$ python3 -q
>>> import numpy as np
>>> import numpy.linalg as la
>>> np.set_printoptions(suppress=True, linewidth=140)
>>> A = np.loadtxt("test9.csv", delimiter=",")
>>> A
array([[-0.6 , -1.1 ,  0.5 ,  0.9 , -0.6 , -0.2 , -0.3 , -1.49],
       [ 1.2 ,  0.6 , -0.7 , -0.7 , -1.1 , -0.8 , -1.2 , -5.94],
       [-0.2 ,  1.4 , -0.9 ,  0.4 , -1.  ,  0.4 , -1.5 , -7.49],
       [ 1.9 , -1.3 , -0.4 ,  0.  ,  1.8 ,  0.1 ,  1.5 ,  7.62],
       [-0.3 ,  0.8 , -1.  ,  2.4 , -0.4 , -0.3 , -0.2 , -0.93],
       [-1.3 ,  0.8 ,  0.  , -0.4 , -0.3 ,  0.4 ,  0.1 ,  0.59],
       [ 1.4 , -1.1 ,  0.8 ,  1.  , -1.  ,  1.7 ,  3.  , 14.91],
       [ 0.  ,  0.3 ,  0.4 ,  0.  ,  0.3 , -1.8 ,  1.4 ,  6.97],
       [ 0.5 , -0.8 ,  0.4 ,  0.9 , -0.2 , -0.1 , -1.2 , -5.86],
       [-2.  , -0.4 ,  0.4 ,  0.6 , -1.2 , -0.4 , -0.1 , -0.6 ],
       [-0.9 ,  0.5 , -0.4 ,  1.6 , -0.3 , -0.7 , -1.2 , -5.99],
       [ 0.  ,  0.5 , -0.1 , -0.5 ,  1.4 , -1.1 , -1.  , -5.07],
       [-1.  ,  0.1 ,  0.3 , -0.1 ,  0.1 , -0.7 ,  0.7 ,  3.47],
       [-0.2 ,  0.3 ,  1.7 ,  1.  ,  0.7 ,  1.1 ,  1.3 ,  6.35],
       [ 0.1 ,  0.7 , -2.  , -0.3 ,  1.1 , -0.7 ,  0.1 ,  0.41],
       [-1.1 ,  0.  , -1.  ,  0.7 ,  0.1 , -0.3 , -0.1 , -0.43],
       [-0.9 ,  0.  , -0.4 , -1.4 , -0.7 , -0.4 ,  0.8 ,  4.  ]])
>>> z = A[:, 1] > np.median(A[:, 1])
>>> r0 = A[z].mean(axis=0) - A[~z].mean(axis=0)
>>> print(np.argsort(-np.abs(r0).round(6), kind="stable"))
[7 6 1 2 5 4 3 0]
>>> np.round((((A - A.mean(axis=0)) @ r0 > 0) == z).mean(), 2)
np.float64(0.76)
>>> ((A - A.mean(axis=0)) @ r0 > 0).astype(int)
array([1, 1, 1, 0, 1, 1, 0, 0, 1, 1, 1, 1, 0, 0, 1, 1, 0])
>>> dist = la.norm(A[:, None] - A[None], axis=-1)
>>> dist[7].round(6).argsort(kind="stable")[:4]
array([ 7, 13,  3, 12])
>>> la.matrix_rank(dist ** 2)
np.int64(10)
>>> dist[:5, :5].round(2)
array([[ 0.  ,  5.6 ,  6.82, 10.  ,  2.93],
       [ 5.6 ,  0.  ,  2.79, 14.32,  6.23],
       [ 6.82,  2.79,  0.  , 16.04,  7.07],
       [10.  , 14.32, 16.04,  0.  ,  9.82],
       [ 2.93,  6.23,  7.07,  9.82,  0.  ]])
>>> (dist + 1e9 * np.eye(17)).round(6).argmin(axis=1)
array([ 9,  8, 10,  7, 15, 15,  3, 13, 10,  0,  8,  8, 16,  7, 15,  5, 12])
>>> dist.shape
(17, 17)
>>> [round(float(x), 2) for x in la.svd(A, compute_uv=False)[:3]]
[24.89, 4.66, 4.17]
>>> C = A[[10, 4]].astype(float)
>>> for _ in range(6):
...     z = la.norm(A[:, None] - C, axis=-1).argmin(axis=1)
...     C = np.array([A[z == j].mean(axis=0) for j in range(2)])
... 
>>> z
array([0, 0, 0, 1, 0, 0, 1, 1, 0, 0, 0, 0, 1, 1, 0, 0, 1])
>>> C.round(2) + 0
array([[-0.42,  0.27, -0.44,  0.51, -0.23, -0.35, -0.6 , -2.98],
       [ 0.2 , -0.28,  0.4 ,  0.08,  0.2 ,  0.  ,  1.45,  7.22]])
>>> np.bincount(z)
array([11,  6])
>>> out = np.array([[0.4], [-0.5], [-1.3], [1.1], [0.1], [0.9], [-0.9], [0.3]])
>>> C = np.array([[1.0, -0.7, 0.9, 0.7, -0.5]])
>>> M = out @ C
>>> M.round(2)
array([[ 0.4 , -0.28,  0.36,  0.28, -0.2 ],
       [-0.5 ,  0.35, -0.45, -0.35,  0.25],
       [-1.3 ,  0.91, -1.17, -0.91,  0.65],
       [ 1.1 , -0.77,  0.99,  0.77, -0.55],
       [ 0.1 , -0.07,  0.09,  0.07, -0.05],
       [ 0.9 , -0.63,  0.81,  0.63, -0.45],
       [-0.9 ,  0.63, -0.81, -0.63,  0.45],
       [ 0.3 , -0.21,  0.27,  0.21, -0.15]])
>>> out = M / la.norm(M, axis=1, keepdims=True)
>>> G = out @ out.T
>>> np.round(la.norm(out, axis=1), 2)
array([1., 1., 1., 1., 1., 1., 1., 1.])
>>> (G - 2 * np.eye(8)).round(6).argmax(axis=1)
array([3, 2, 1, 0, 0, 0, 1, 0])
>>> G = M.T @ M
>>> np.allclose(G, G.T)
True
>>> la.matrix_rank(G)
np.int64(1)
>>> np.round(la.svd(M, compute_uv=False) ** 2, 2) + 0
array([15.29,  0.  ,  0.  ,  0.  ,  0.  ])
>>> rank = la.matrix_rank(M)
>>> rank
np.int64(1)
>>> null = la.svd(M)[2][rank:].T
>>> np.allclose(M @ null, 0)
True
>>> print([int(la.matrix_rank(np.delete(M, i, axis=0))) for i in range(8)])
[1, 1, 1, 1, 1, 1, 1, 1]
>>> [int(la.matrix_rank(M[:, :j + 1])) for j in range(5)]
[1, 1, 1, 1, 1]
>>> print(np.round(la.norm(M, 2) / la.norm(M), 2))
1.0
>>> la.matrix_rank(M, rtol=0.1)
np.int64(1)
>>> arr = np.array([[7, 2, -6],
...     [7, 2, -6],
...     [0, 0, 0],
...     [0, 0, 0],
...     [0, 0, 0],
...     [0, 0, 0],
...     [0, 0, 0],
...     [0, 0, 0],
...     [7, 2, -6],
...     [6, -3, -3],
...     [0, 0, 0],
...     [6, -3, -3],
...     [0, 0, 0],
...     [0, 0, 0],
...     [-8, -8, -6],
...     [0, 0, 0],
...     [0, 0, 0],
...     [7, 2, -6]])
>>> Xc = arr - arr.mean(axis=0)
>>> Uu, sv, vt = la.svd(Xc, full_matrices=False)
>>> np.abs(vt[0]).argmax()
np.int64(0)
>>> np.abs(Uu[:, 0]).argmax()
np.int64(14)
>>> print(np.searchsorted(np.cumsum(sv ** 2) / (sv ** 2).sum(), 0.9) + 1)
2
>>> rng = np.random.default_rng(623)
>>> out = arr + rng.integers(-2, 3, (18, 2)) @ rng.integers(-2, 3, (2, 3))
>>> out
array([[ 9,  3, -1],
       [ 1, -1, -9],
       [-6, -3, -3],
       [-4, -2, -4],
       [ 2,  1,  5],
       [-4, -2, -4],
       [ 4,  2,  4],
       [ 0,  0,  6],
       [ 5,  1, -2],
       [10, -1, -5],
       [ 4,  2, -2],
       [ 4, -4, -5],
       [ 0,  0, -3],
       [ 8,  4,  2],
       [-8, -8, -3],
       [-4, -2, -1],
       [-2, -1, -5],
       [-1, -2, -8]])
>>> la.matrix_rank(out - arr, tol=1e-8)
np.int64(2)
>>> print(np.round(la.svd(out - arr, compute_uv=False), 2) + 0)
[21.91 12.12  0.  ]
>>> x = np.array([1, 3, -3])
>>> y = arr @ x
>>> print(np.round(la.lstsq(arr, y)[0], 2))
[ 1.  3. -3.]
>>> np.round(la.pinv(arr) @ arr, 2) + 0
array([[1., 0., 0.],
       [0., 1., 0.],
       [0., 0., 1.]])
>>> y = y + 0.05 * rng.normal(size=18)
>>> y.round(2) + 0
array([ 31.02,  30.97,  -0.03,  -0.06,   0.03,   0.  ,   0.08,  -0.01,  30.96,   6.07,   0.  ,   6.1 ,   0.  ,   0.01, -14.  ,  -0.04,
        -0.03,  31.08])
>>> coef, *_ = la.lstsq(arr, y)
>>> print(np.round(la.norm(y - arr @ coef), 2))
0.15
>>> [round(float(la.norm(la.solve(arr.T @ arr + lam * np.eye(3), arr.T @ y))), 2) for lam in (0, 1, 10, 100)]
[4.35, 4.27, 3.75, 2.5]
>>> coef.round(2)
array([ 1.01,  2.99, -2.99])
